>>> import numpy as np
>>> np.set_printoptions(precision=4, suppress=True, linewidth=120)
>>> tidy = lambda a: np.round(a, 4) + 0
>>> m1 = np.array([[1, -1, -1, 1, -1, 1, 1, -1],
...     [1, 1, 1, 1, -1, -1, -1, -1],
...     [1, -1, 1, -1, -1, 1, -1, 1]])
>>> m1
array([[ 1, -1, -1,  1, -1,  1,  1, -1],
       [ 1,  1,  1,  1, -1, -1, -1, -1],
       [ 1, -1,  1, -1, -1,  1, -1,  1]])
>>> w1 = np.array([[4, 4, 5, 4, 4],
...     [0, 1, 1, 0, 4],
...     [3, 4, 0, 0, 4],
...     [1, 1, 3, 3, 0],
...     [4, 0, 0, 5, 4],
...     [3, 2, 4, 5, 3],
...     [1, 1, 1, 1, 0],
...     [0, 5, 2, 3, 5]])
>>> beta = np.array([0, 2, 3, 2, 0])
>>> H = np.maximum(m1 @ w1 + beta, 0)
>>> (H > 0).astype(int)
array([[1, 0, 1, 1, 0],
       [0, 1, 1, 0, 0],
       [1, 1, 1, 1, 1]])
>>> np.linalg.matrix_rank(H)
np.int64(3)
>>> C = np.array([[-5, 1], [2, 4], [2, -5], [-5, -3], [-1, 3]])
>>> w1 @ C
array([[-26,  -5],
       [  0,  11],
       [-11,  31],
       [-12, -19],
       [-49,   1],
       [-31, -15],
       [ -6,  -3],
       [ -6,  16]])
>>> H @ C
array([[-19, -84],
       [ 18,  -9],
       [ -7,  24]])
>>> m1 @ m1
Traceback (most recent call last):
  File "<python-input-13>", line 1, in <module>
    m1 @ m1
    ~~~^~~~
ValueError: matmul: Input operand 1 has a mismatch in its core dimension 0, with gufunc signature (n?,k),(k,m?)->(n?,m?) (size 3 is different from 8)
>>> cov = m1.T @ m1
>>> tidy(np.linalg.svd(m1, compute_uv=False) ** 2)
array([8., 8., 8.])
>>> np.trace(cov), (m1 ** 2).sum()
(np.int64(24), np.int64(24))
>>> np.linalg.matrix_rank(cov)
np.int64(3)
>>> np.diag(cov)
array([3, 3, 3, 3, 3, 3, 3, 3])
>>> vec = np.array([-2, 0, 1, -2, -1, 0, -2, 1])
>>> h1 = np.maximum(m1 @ vec, 0)
>>> np.flatnonzero(h1 > 1e-9)
array([2])
>>> m1 * (h1 > 1e-9)[:, None]
array([[ 0,  0,  0,  0,  0,  0,  0,  0],
       [ 0,  0,  0,  0,  0,  0,  0,  0],
       [ 1, -1,  1, -1, -1,  1, -1,  1]])
>>> np.maximum(m1 @ (3 * vec), 0)
array([ 0,  0, 15])
>>> u, r1 = m1[0], m1[2]
>>> u @ r1
np.int64(0)
>>> u @ u
np.int64(8)
>>> pr = (u @ r1) / (u @ u) * u
>>> np.linalg.matrix_rank(np.outer(u, r1))
np.int64(1)
>>> np.outer(u, r1)
array([[ 1, -1,  1, -1, -1,  1, -1,  1],
       [-1,  1, -1,  1,  1, -1,  1, -1],
       [-1,  1, -1,  1,  1, -1,  1, -1],
       [ 1, -1,  1, -1, -1,  1, -1,  1],
       [-1,  1, -1,  1,  1, -1,  1, -1],
       [ 1, -1,  1, -1, -1,  1, -1,  1],
       [ 1, -1,  1, -1, -1,  1, -1,  1],
       [-1,  1, -1,  1,  1, -1,  1, -1]])
>>> r1 - pr
array([ 1., -1.,  1., -1., -1.,  1., -1.,  1.])
>>> tidy(np.linalg.norm(u + r1) ** 2 + np.linalg.norm(u - r1) ** 2)
np.float64(32.0)
>>> A = np.load("block6.npy")
>>> tidy(A)
array([[-0.9402,  0.3157,  0.1277],
       [-0.3385, -0.8249, -0.4528],
       [-0.0376, -0.469 ,  0.8824]])
>>> vec = np.array([1, 0, -3])
>>> 3 - np.linalg.matrix_rank(A - np.eye(3), tol=1e-8)
np.int64(1)
>>> tidy(np.linalg.norm(vec)), tidy(np.linalg.norm(A @ vec))
(np.float64(3.1623), np.float64(3.1623))
>>> tidy(np.linalg.det(A))
np.float64(1.0)
>>> tidy(np.linalg.inv(A))
array([[-0.9402, -0.3385, -0.0376],
       [ 0.3157, -0.8249, -0.469 ],
       [ 0.1277, -0.4528,  0.8824]])
>>> rng = np.random.default_rng(24785)
>>> labels = rng.permutation(3)
>>> labels
array([2, 0, 1])
>>> M2 = A[labels][:, labels]
>>> tidy(M2)
array([[ 0.8824, -0.0376, -0.469 ],
       [ 0.1277, -0.9402,  0.3157],
       [-0.4528, -0.3385, -0.8249]])
>>> tidy(np.linalg.eigvals(M2).sum().real)
np.float64(-0.8827)
>>> tidy(np.linalg.det(M2.T))
np.float64(1.0)
>>> tidy(np.linalg.det(M2[::-1]))
np.float64(-1.0)
>>> tidy(np.poly(M2))
array([ 1.    ,  0.8827, -0.8827, -1.    ])
>>> tidy(np.linalg.det(A[::-1]))
np.float64(-1.0)
>>> tidy(np.einsum("ij,ji->", A, A))
np.float64(2.5444)
>>> tidy(np.einsum("ii->", A))
np.float64(-0.8827)
>>> tidy(np.linalg.eigvals(A).sum().real)
np.float64(-0.8827)
>>> tidy(np.poly(A))
array([ 1.    ,  0.8827, -0.8827, -1.    ])
>>> arr = np.load("x.npy")
>>> arr
array([[ 2, -2,  1,  0,  2],
       [ 1, -1, -2,  1, -2],
       [ 0,  1,  0,  0, -1],
       [ 0, -2, -1,  0, -1],
       [-2,  0,  2, -2, -2]])
>>> np.diff(arr, axis=0)
array([[-1,  1, -3,  1, -4],
       [-1,  2,  2, -1,  1],
       [ 0, -3, -1,  0,  0],
       [-2,  2,  3, -2, -1]])
>>> arr[5]
Traceback (most recent call last):
  File "<python-input-56>", line 1, in <module>
    arr[5]
    ~~~^^^
IndexError: index 5 is out of bounds for axis 0 with size 5
>>> np.unravel_index(np.abs(arr).argmax(), arr.shape)
(np.int64(0), np.int64(0))
>>> arr.sum(axis=1)
array([ 3, -3,  0, -4, -4])
>>> arr.sum(axis=0)
array([ 1, -4,  0, -1, -4])
>>> arr - arr[0]
array([[ 0,  0,  0,  0,  0],
       [-1,  1, -3,  1, -4],
       [-2,  3, -1,  0, -3],
       [-2,  0, -2,  0, -3],
       [-4,  2,  1, -2, -4]])
>>> M2 = arr + rng.integers(-2, 3, (5, 4)) @ rng.integers(-2, 3, (4, 5))
>>> M2
array([[ -4,  -1,   2,  -1,   4],
       [ -1,  -1,  -2,   0,   0],
       [  2,   1,  -1,   2,  -5],
       [  2,   0,   0,  -4,   2],
       [-12,  -3,   0,   6,  -8]])
>>> np.abs(M2 - arr).sum(axis=1)
array([11,  5,  9, 12, 29])
>>> tidy(np.linalg.svd(M2 - arr, compute_uv=False))
array([15.8015,  8.405 ,  1.8313,  0.5607,  0.    ])
